% ipython --no-banner

In [1]: import numpy as np

In [2]: from numpy import linalg as LA

In [3]: np.set_printoptions(suppress=True, linewidth=120)

In [4]: tidy = lambda a: np.round(a, 2) + 0

In [5]: rng = np.random.default_rng(6731)

In [6]: E = rng.normal(size=(11, 3)) + 10 * np.array([-2, 3, 1])

In [7]: print(tidy(E))
[[-19.4   30.65  10.84]
 [-18.73  31.52  10.91]
 [-19.74  29.28  11.38]
 [-20.    31.5    9.36]
 [-20.07  30.91   6.19]
 [-18.99  29.94   9.37]
 [-18.05  31.21  10.38]
 [-20.32  28.84  10.2 ]
 [-20.84  29.91   9.07]
 [-19.73  30.74   9.71]
 [-19.66  31.44   9.97]]

In [8]: Uu, s, Vh = LA.svd(E)

In [9]: print(tidy(s))
[124.64   4.53   3.05]

In [10]: print(np.argmax(s[:-1] / (s[1:] + 1e-6)) + 1)
1

In [11]: Y = Uu[:, :1] @ np.diag(s[:1]) @ Vh[:1]

In [12]: print(tidy(LA.norm(E - Y) / LA.norm(E)))
0.04

In [13]: print(tidy(np.abs(E - Y).max()))
3.48

In [14]: print(tidy(LA.norm(E - Y, 2)), tidy(s[1]))
4.53 4.53

In [15]: Y = E / np.sqrt((E ** 2).mean(axis=1, keepdims=True))

In [16]: print(LA.matrix_rank(E - E.mean(axis=1, keepdims=True)))
2

In [17]: arr = np.loadtxt("dump.csv", delimiter=",")

In [18]: print(arr)
[[ 17.4   -4.65   0.87]
 [ 11.06  -5.19   3.87]
 [ -9.74  -3.87  -2.87]
 [ -7.65  -1.88   0.47]
 [ -0.43  -2.35   1.9 ]
 [  7.52  -0.51   3.67]
 [  5.62   1.18  -0.19]
 [  7.06   2.89   3.2 ]
 [ 16.5   -6.7   -3.1 ]
 [ 10.79   4.91  -1.39]
 [  1.78  -3.78  -0.56]
 [  6.72  -2.83  -3.55]
 [ -1.62  -5.47  -0.57]
 [ 20.93  -1.75  -1.06]
 [ 19.04  -5.48  -2.13]
 [ 17.53   3.75   0.23]
 [ -9.4    6.49   2.9 ]
 [-12.82   4.49   1.24]
 [ 10.26  -2.72   0.48]
 [ 12.9   -1.06  -3.17]
 [  4.3    8.25  -1.6 ]
 [ -2.54  -0.83   1.1 ]
 [ -8.87   1.42   0.43]
 [-11.24   3.94  -1.39]
 [  4.45  -2.88  -0.52]
 [  5.36   7.73  -2.69]]

In [19]: cen = arr - arr.mean(axis=0)

In [20]: Uu, s, Vh = LA.svd(cen, full_matrices=False)

In [21]: print(tidy((s ** 2).sum() ** 2 / (s ** 4).sum()))
1.41

In [22]: print(LA.matrix_rank(cen))
3

In [23]: print(tidy(s ** 2 / (s ** 2).sum()))
[0.83 0.13 0.04]

In [24]: print(tidy(Vh[0] * np.sign(Vh[0, np.abs(Vh[0]).argmax()])))
[ 0.99 -0.15 -0.04]

In [25]: print(np.abs(Vh[0]).argmax())
0

In [26]: print((np.sign(Uu[:, 0]) == np.sign(Uu[0, 0])).astype(int))
[1 1 0 0 0 1 1 1 1 1 0 1 0 1 1 1 0 0 1 1 0 0 0 0 1 0]

In [27]: K = np.load("out1.npy")

In [28]: print(K)
[[ 3  3]
 [ 1  3]
 [ 8 18]]

In [29]: # row 2 dominates

In [30]: Y = E / LA.norm(E, axis=1, keepdims=True)

In [31]: C2 = Y @ Y.T

In [32]: print(tidy(C2))
[[1.   1.   1.   1.   0.99 1.   1.   1.   1.   1.   1.  ]
 [1.   1.   1.   1.   0.99 1.   1.   1.   1.   1.   1.  ]
 [1.   1.   1.   1.   0.99 1.   1.   1.   1.   1.   1.  ]
 [1.   1.   1.   1.   1.   1.   1.   1.   1.   1.   1.  ]
 [0.99 0.99 0.99 1.   1.   1.   0.99 0.99 1.   1.   1.  ]
 [1.   1.   1.   1.   1.   1.   1.   1.   1.   1.   1.  ]
 [1.   1.   1.   1.   0.99 1.   1.   1.   1.   1.   1.  ]
 [1.   1.   1.   1.   0.99 1.   1.   1.   1.   1.   1.  ]
 [1.   1.   1.   1.   1.   1.   1.   1.   1.   1.   1.  ]
 [1.   1.   1.   1.   1.   1.   1.   1.   1.   1.   1.  ]
 [1.   1.   1.   1.   1.   1.   1.   1.   1.   1.   1.  ]]

In [33]: print(np.argwhere(np.triu(np.abs(C2) > 0.95, 1)))
[[ 0  1]
 [ 0  2]
 [ 0  3]
 [ 0  4]
 [ 0  5]
 [ 0  6]
 [ 0  7]
 [ 0  8]
 [ 0  9]
 [ 0 10]
 [ 1  2]
 [ 1  3]
 [ 1  4]
 [ 1  5]
 [ 1  6]
 [ 1  7]
 [ 1  8]
 [ 1  9]
 [ 1 10]
 [ 2  3]
 [ 2  4]
 [ 2  5]
 [ 2  6]
 [ 2  7]
 [ 2  8]
 [ 2  9]
 [ 2 10]
 [ 3  4]
 [ 3  5]
 [ 3  6]
 [ 3  7]
 [ 3  8]
 [ 3  9]
 [ 3 10]
 [ 4  5]
 [ 4  6]
 [ 4  7]
 [ 4  8]
 [ 4  9]
 [ 4 10]
 [ 5  6]
 [ 5  7]
 [ 5  8]
 [ 5  9]
 [ 5 10]
 [ 6  7]
 [ 6  8]
 [ 6  9]
 [ 6 10]
 [ 7  8]
 [ 7  9]
 [ 7 10]
 [ 8  9]
 [ 8 10]
 [ 9 10]]

In [34]: Y = K + rng.integers(-2, 3, (3, 1)) @ rng.integers(-2, 3, (1, 2))

In [35]: print(Y)
[[ 2  3]
 [ 0  3]
 [ 8 18]]

In [36]: print(LA.matrix_rank(Y - K, tol=1e-8))
1

In [37]: print(Y - K)
[[-1  0]
 [-1  0]
 [ 0  0]]

In [38]: th = np.sort(rng.uniform(-2, 2, 19))

In [39]: F = np.c_[th, th ** 2, th ** 3] @ np.array([[5, 1, 1], [9, 8, 7], [0, 0, 2]])

In [40]: print(tidy(F))
[[18.04 21.96  8.81]
 [17.   20.89  8.59]
 [12.81 16.57  7.52]
 [ 6.73 10.07  5.33]
 [ 5.87  9.12  4.94]
 [ 3.98  6.98  3.99]
 [ 2.47  5.19  3.11]
 [ 1.22  3.63  2.27]
 [ 0.68  2.91  1.86]
 [-0.47  1.09  0.73]
 [-0.23 -0.03 -0.03]
 [-0.14 -0.02 -0.02]
 [ 0.23  0.06  0.06]
 [ 3.82  1.91  1.89]
 [ 3.96  2.    1.97]
 [ 6.41  3.59  3.68]
 [26.79 18.75 22.94]
 [31.93 22.78 28.73]
 [42.72 31.37 41.81]]

In [41]: cen = (F - F.mean(axis=0)) / F.std(axis=0)

In [42]: print(cen.std(axis=0))
[1. 1. 1.]

In [43]: coef = LA.lstsq(np.delete(cen, 1, axis=1), cen[:, 1])[0]

In [44]: print(np.abs(coef).argmax())
0

In [45]: print(tidy(1 - np.var(cen[:, 1] - np.delete(cen, 1, axis=1) @ coef)))
0.93

In [46]: feats = np.loadtxt("test4.csv", delimiter=",")

In [47]: print(tidy(feats))
[[-0.98  0.17 -0.1   0.04]
 [-0.14 -0.35  0.5  -0.78]
 [ 0.   -0.42 -0.84 -0.35]
 [-0.14 -0.82  0.19  0.52]]

In [48]: # orthonormal columns

In [49]: Y = LA.inv(feats)

In [50]: print((np.abs(Y) > 1e-9).astype(int))
[[1 1 0 1]
 [1 1 1 1]
 [1 1 1 1]
 [1 1 1 1]]

In [51]: print(tidy(LA.slogdet(feats)[0]))
-1.0

In [52]: print(tidy(Y))
[[-0.98 -0.14  0.   -0.14]
 [ 0.17 -0.35 -0.42 -0.82]
 [-0.1   0.5  -0.84  0.19]
 [ 0.04 -0.78 -0.35  0.52]]

In [53]: print(tidy(LA.cond(feats)))
1.0

In [54]: print(tidy(feats @ Y))
[[1. 0. 0. 0.]
 [0. 1. 0. 0.]
 [0. 0. 1. 0.]
 [0. 0. 0. 1.]]

In [55]: print(np.allclose(Y, feats.T))
True

In [56]: print(tidy(LA.det(feats) * Y))
[[ 0.98  0.14  0.    0.14]
 [-0.17  0.35  0.42  0.82]
 [ 0.1  -0.5   0.84 -0.19]
 [-0.04  0.78  0.35 -0.52]]

In [57]: J = np.loadtxt("w.csv", delimiter=",")

In [58]: print(J)
[[-0.4  1.2  0.4]
 [-4.2 -3.  -1.8]
 [ 0.4 -1.6 -0.7]
 [-0.5  1.2 -0.1]
 [ 0.1  0.4  0.8]
 [-0.4 -1.1 -1.2]
 [ 0.4 -0.8 -1.1]
 [-0.5  0.1  0.4]
 [ 0.3  0.6  0.7]
 [ 1.  -0.8 -0.7]
 [-1.4  0.7 -0.1]
 [ 0.4 -0.4 -0.2]
 [ 0.8 -0.5  0.5]
 [-0.6  0.1 -0.9]
 [ 1.1 -2.8  0.3]
 [-0.1  0.  -1.1]
 [ 1.3 -0.8  0.1]
 [-0.6 -0.4  0.1]
 [-0.3 -1.1 -0.4]]

In [59]: hat = J @ LA.solve(J.T @ J, J.T)

In [60]: print(tidy(np.diag(hat)))
[0.07 0.85 0.13 0.09 0.08 0.14 0.19 0.05 0.05 0.16 0.11 0.02 0.07 0.12 0.5  0.19 0.11 0.04 0.04]

In [61]: print(np.allclose(hat @ hat, hat))
True

In [62]: print(tidy(np.trace(hat)))
3.0

In [63]: print(tidy(hat @ J[:, 0]))
[-0.4 -4.2  0.4 -0.5  0.1 -0.4  0.4 -0.5  0.3  1.  -1.4  0.4  0.8 -0.6  1.1 -0.1  1.3 -0.6 -0.3]

In [64]: cen = (J - J.mean(axis=0)) / J.std(axis=0)

In [65]: print(np.argwhere(np.abs(cen) > 2))
[[ 1  0]
 [ 1  1]
 [ 1  2]
 [14  1]]

In [66]: coef = LA.lstsq(np.delete(cen, 2, axis=1), cen[:, 2])[0]

In [67]: print(tidy(1 - np.var(cen[:, 2] - np.delete(cen, 2, axis=1) @ coef)))
0.39

In [68]: print(np.abs(coef).argmax())
1
